$ python3 -q
>>> import numpy as np
>>> np.set_printoptions(suppress=True, linewidth=160)
>>> mat = np.load("arr.npy")
>>> print(mat)
[[ 0.462 -0.462 -0.604]
 [ 0.762 -0.762 -0.885]
 [ 0.664 -0.664 -0.808]
 [ 0.291 -0.291 -0.397]
 [-0.762  0.762  0.885]
 [ 0.291 -0.291 -0.397]
 [-0.716  0.716  0.851]
 [ 0.922 -0.922 -0.978]
 [-0.291  0.291  0.397]
 [-0.537  0.537  0.686]
 [ 0.604 -0.604 -0.753]
 [ 0.716 -0.716 -0.851]
 [-0.8    0.8    0.912]
 [-0.1    0.1    0.139]
 [ 0.197 -0.197 -0.273]
 [ 0.     0.     0.   ]]
>>> # row 5 repeats row 3
>>> cen = mat - mat.mean(axis=0)
>>> V = np.linalg.svd(cen)[2][:2]
>>> B = cen - cen @ V.T @ V
>>> print(np.round(B.std(axis=0), 3) + 0)
[0. 0. 0.]
>>> print(np.round(np.diag(V.T @ V), 3))
[0.5 0.5 1. ]
>>> print(np.round((cen @ V.T).std(axis=0), 3))
[1.041 0.035]
>>> r = np.linalg.matrix_rank(mat)
>>> print(r)
2
>>> ns = np.linalg.svd(mat)[2][r:].T
>>> print([int(np.linalg.matrix_rank(mat[:i])) for i in range(1, len(mat) + 1)])
[1, 2, 2, 2, 2, 2, 2, 2, 2, 2, 2, 2, 2, 2, 2, 2]
>>> print(np.round(mat @ ns, 3) + 0)
[[0.]
 [0.]
 [0.]
 [0.]
 [0.]
 [0.]
 [0.]
 [0.]
 [0.]
 [0.]
 [0.]
 [0.]
 [0.]
 [0.]
 [0.]
 [0.]]
>>> print(ns.shape)
(3, 1)
>>> X = np.array([[2.0, 3.0, -3.0], [0.0, 5.0, -3.0], [0.0, 6.0, -4.0]])
>>> x0 = np.array([1, 1, -4])
>>> target = X @ x0
>>> coef, lr = np.zeros(3), 1 / np.linalg.norm(X, 2) ** 2
>>> for i in range(10):
...     coef -= lr * X.T @ (X @ coef - target)
...     if i % 2 == 0: print(i, round(np.linalg.norm(X @ coef - target), 3))
... 
0 3.504
2 3.244
4 3.003
6 2.781
8 2.576
>>> print(coef.round(3))
[ 0.792  2.418 -1.989]
>>> rng = np.random.default_rng(73)
>>> z = rng.permutation(3)
>>> B = X[:, z] * rng.choice([-1, 1], 3)
>>> print(B)
[[ 2.  3. -3.]
 [ 0.  3. -5.]
 [ 0.  4. -6.]]
>>> Uu, _, VT = np.linalg.svd(X.T @ B)
>>> print(np.round(Uu @ VT, 3) + 0)
[[ 1.  0.  0.]
 [ 0.  0. -1.]
 [ 0. -1.  0.]]
>>> print(z)
[0 2 1]
>>> print(np.round(np.linalg.lstsq(X, B)[0], 3) + 0)
[[ 1.  0.  0.]
 [ 0.  0. -1.]
 [ 0. -1.  0.]]
>>> B = X[0, 0] * X[1:] - np.outer(X[1:, 0], X[0])
>>> print(B)
[[ 0. 10. -6.]
 [ 0. 12. -8.]]
>>> print(X[:, 0] / X[0, 0])
[1. 0. 0.]
>>> print(np.flatnonzero(~B.round(6).any(axis=1)))
[]
>>> O, _ = np.linalg.qr(np.array([[0.3, 0.4, 0.6, -1.2],
...     [-0.1, -0.1, 0.2, -0.1],
...     [-0.6, 0.3, 0.0, 0.4],
...     [-0.4, 1.1, 1.6, 0.2]]))
>>> V, _ = np.linalg.qr(np.array([[1.1, 0.7, 1.0, -0.9],
...     [0.0, -0.6, -0.2, -0.1],
...     [-0.1, -1.2, -1.3, -1.7],
...     [0.8, 0.7, 0.4, 1.7]]))
>>> sigma = 5 * 0.9 ** np.arange(4)
>>> E = O[:, :4] * sigma @ V[:4]
>>> print(E.round(3))
[[ 0.072 -0.089 -0.172  4.21 ]
 [-1.398 -2.509 -2.681 -0.589]
 [-4.156  1.535  0.82  -0.765]
 [-1.301 -2.95   3.168  0.265]]
>>> print(np.round(np.linalg.eigvals(E), 3))
[ 2.432+3.999j  2.432-3.999j -3.108+2.345j -3.108-2.345j]
>>> print(np.round(np.poly(E), 3))
[  1.      1.352   6.832  62.432 332.151]
>>> print(np.round(np.einsum("ii->", E), 3))
-1.352
>>> print(round(float(np.einsum("ij,ji->", E, E)), 3))
-11.837
>>> print(round(np.linalg.det(2 * E), 3), np.round(np.linalg.det(E), 3))
5314.41 332.151
>>> print(np.round(np.linalg.eigvals(E).sum().real, 3))
-1.352
>>> print(round(np.linalg.det(E.T), 3))
332.151
>>> B = E + rng.integers(-2, 3, (4, 1)) @ rng.integers(-2, 3, (1, 4))
>>> print(B.round(3))
[[ 1.072 -0.089  1.828  6.21 ]
 [-3.398 -2.509 -6.681 -4.589]
 [-6.156  1.535 -3.18  -4.765]
 [-2.301 -2.95   1.168 -1.735]]
>>> print(np.round(B - E, 3))
[[ 1.  0.  2.  2.]
 [-2.  0. -4. -4.]
 [-2.  0. -4. -4.]
 [-1.  0. -2. -2.]]
>>> print(np.linalg.matrix_rank(B - E, tol=1e-8))
1
>>> z = rng.permutation(4)
>>> print(z)
[1 0 3 2]
>>> B = E[z][:, z]
>>> print(B.round(3))
[[-2.509 -1.398 -0.589 -2.681]
 [-0.089  0.072  4.21  -0.172]
 [-2.95  -1.301  0.265  3.168]
 [ 1.535 -4.156 -0.765  0.82 ]]
>>> print(np.round(np.diag(B), 3))
[-2.509  0.072  0.265  0.82 ]
>>> J = np.load("mat.npy")
>>> print(J)
[[-1.     1.97   0.5  ]
 [ 0.2    4.798  1.2  ]
 [ 0.1    4.021  1.   ]
 [ 1.     1.199  0.3  ]
 [-1.1    5.205  1.3  ]
 [-0.6   -2.384 -0.6  ]
 [ 1.3    6.411  1.6  ]
 [-1.3    0.396  0.1  ]
 [ 0.2   -0.776 -0.2  ]
 [-0.6    5.585  1.4  ]
 [-0.1   -1.582 -0.4  ]
 [ 1.5   -7.608 -1.9  ]
 [ 0.5    5.575  1.4  ]
 [ 0.9   -1.616 -0.4  ]
 [-1.4    5.177  1.3  ]
 [ 2.4   -5.627 -1.4  ]
 [ 0.1    1.234  0.3  ]
 [ 0.1    6.383  1.6  ]
 [-1.7    0.002  0.   ]
 [ 0.9   -3.215 -0.8  ]
 [-0.6    4.409  1.1  ]
 [ 1.2   -7.198 -1.8  ]
 [-1.     4.788  1.2  ]
 [ 0.4   -9.172 -2.3  ]
 [-3.2   -3.619 -0.9  ]
 [ 0.5    3.187  0.8  ]
 [ 0.8    3.627  0.9  ]
 [-0.4    0.389  0.1  ]
 [-0.6   -3.585 -0.9  ]
 [ 0.3   -1.225 -0.3  ]]
>>> # column 1 dominates
>>> basis = J[[26, 9]].astype(float)
>>> for _ in range(5):
...     z = np.linalg.norm(J[:, None] - basis, axis=-1).argmin(axis=1)
...     basis = np.array([J[z == j].mean(axis=0) for j in range(2)])
... 
>>> print(z)
[1 1 1 1 1 0 1 0 0 1 0 0 1 0 1 0 1 1 0 0 1 0 1 0 0 1 1 0 0 0]
>>> print(np.abs(basis[1] - basis[0]).argmax())
1
>>> C2 = np.cov(J, rowvar=False)
>>> print(np.round(np.median(J, axis=0), 3))
[0.1   0.798 0.2  ]
>>> print(np.argwhere(np.triu(np.abs(np.corrcoef(J.T)) > 0.8, 1)))
[[1 2]]
>>> print(np.argsort(-J.std(axis=0).round(6), kind="stable"))
[1 0 2]
>>> print(np.round(np.linalg.eigvalsh(C2)[::-1], 3) + 0)
[21.152  1.198  0.   ]
>>> K = np.load("test6.npy")
>>> print(K)
[[ 0.64  0.54  0.13]
 [ 0.98  0.37 -0.11]
 [ 0.5  -0.63 -0.61]
 [-0.48 -0.66 -0.27]
 [ 0.78 -1.01 -0.97]]
>>> Uu, sigma, VT = np.linalg.svd(K)
>>> print(np.argmax(sigma[:-1] / (sigma[1:] + 1e-6)) + 1)
2
>>> B = Uu[:, :2] @ np.diag(sigma[:2]) @ VT[:2]
>>> print(B.round(3))
[[ 0.64  0.54  0.13]
 [ 0.98  0.37 -0.11]
 [ 0.5  -0.63 -0.61]
 [-0.48 -0.66 -0.27]
 [ 0.78 -1.01 -0.97]]
>>> print(np.round(np.linalg.norm(K - B) / np.linalg.norm(K), 3))
0.0
>>> print(np.round(np.abs(K - B).max(), 3))
0.0
>>> print(np.unique(K.round(6), axis=0).shape)
(5, 3)
>>> try:
...     np.linalg.inv(K)
... except np.linalg.LinAlgError as e:
...     print(e)
... 
Last 2 dimensions of the array must be square
>>> print(round(np.trace(np.linalg.pinv(K) @ K), 3))
2.0
>>> F = np.load("layer3.npy")
>>> print(F)
[[ 1.967  1.076  1.992  1.963]
 [ 6.111  2.955  5.996  6.039]
 [ 0.118 -0.095  0.031 -0.022]]
>>> print(F.ravel(order="F"))
[ 1.967  6.111  0.118  1.076  2.955 -0.095  1.992  5.996  0.031  1.963  6.039 -0.022]
>>> F.reshape(3, 5)
Traceback (most recent call last):
  File "<python-input-82>", line 1, in <module>
    F.reshape(3, 5)
    ~~~~~~~~~^^^^^^
ValueError: cannot reshape array of size 12 into shape (3,5)
>>> blk = F.reshape(3, 2, -1)
>>> print(blk[:, 0])
[[ 1.967  1.076]
 [ 6.111  2.955]
 [ 0.118 -0.095]]
>>> print(np.round(np.einsum("ihd,ihd->ih", blk, blk), 3))
[[ 5.027  7.821]
 [46.076 72.422]
 [ 0.023  0.001]]
>>> print(blk.shape)
(3, 2, 2)
>>> print(np.round(blk.sum(axis=1), 3))
[[ 3.959  3.039]
 [12.107  8.994]
 [ 0.149 -0.117]]
>>> W1 = np.array([[0, 9, -7, 6, -4],
...     [-2, -3, 9, -4, 1],
...     [-8, 1, -5, -5, -2],
...     [0, 1, -6, -1, 3]])
>>> coef = np.array([3, 2, 3, 2, 3])
>>> act = np.maximum(F @ W1 + coef, 0)
>>> print(np.round((act > 0).mean(axis=0), 3))
[0.333 1.    0.333 0.333 0.333]
>>> basis = np.array([[-2, 2, 2], [2, 0, -1], [-1, 2, -1], [-2, 2, 2], [-1, -1, -2]])
>>> print(W1 @ basis)
[[ 17   2  18]
 [ -4   5 -20]
 [ 35 -34 -18]
 [  7 -17  -3]]
>>> print(np.linalg.cond(F) > 100)
True
>>> print([round(float(x), 3) for x in np.linalg.svd(F, compute_uv=False)[:3]])
[11.46, 0.177, 0.056]
>>> Uu, sigma, VT = np.linalg.svd(F)
>>> print(sigma.round(3))
[11.46   0.177  0.056]
>>> print(np.argmax(sigma[:-1] / (sigma[1:] + 1e-6)) + 1)
1
>>> B = Uu[:, :1] @ np.diag(sigma[:1]) @ VT[:1]
>>> print(np.linalg.matrix_rank(F, rtol=0.05))
1
>>> print(round(np.linalg.norm(F - B) / np.linalg.norm(F), 3))
0.016
>>> data = np.load("dump.npy")
>>> print(data)
[[ -9.99  -32.639 -14.333]
 [  2.419   6.539   3.017]
 [  5.137  32.09   14.67 ]
 [  1.394  17.051   8.142]
 [ -3.636   5.229   2.516]
 [ -4.143   4.004   1.871]
 [  3.622   5.234   3.05 ]
 [ -0.524 -21.514 -10.537]
 [  1.503 -10.437  -4.458]
 [ -5.571 -16.912  -7.778]
 [  0.665   6.957   2.57 ]
 [ -2.996 -14.212  -6.661]]
>>> O, Rm = np.linalg.qr(data)
>>> print(round(float(np.trace(O @ O.T)), 3))
3.0
>>> print(np.round(O @ Rm, 3))
[[ -9.99  -32.639 -14.333]
 [  2.419   6.539   3.017]
 [  5.137  32.09   14.67 ]
 [  1.394  17.051   8.142]
 [ -3.636   5.229   2.516]
 [ -4.143   4.004   1.871]
 [  3.622   5.234   3.05 ]
 [ -0.524 -21.514 -10.537]
 [  1.503 -10.437  -4.458]
 [ -5.571 -16.912  -7.778]
 [  0.665   6.957   2.57 ]
 [ -2.996 -14.212  -6.661]]
>>> print(np.round(np.abs(np.diag(Rm)), 3))
[14.848 41.062  1.355]
>>> print(Rm.round(3))
[[14.848 43.834 19.878]
 [ 0.    41.062 18.989]
 [ 0.     0.    -1.355]]
>>> print(O.shape, Rm.shape)
(12, 3) (3, 3)
>>> print(np.allclose(Rm.T @ Rm, data.T @ data))
True
>>> print(np.round(abs(Rm[0, 0]), 3), round(float(np.linalg.norm(data[:, 0])), 3))
14.848 14.848
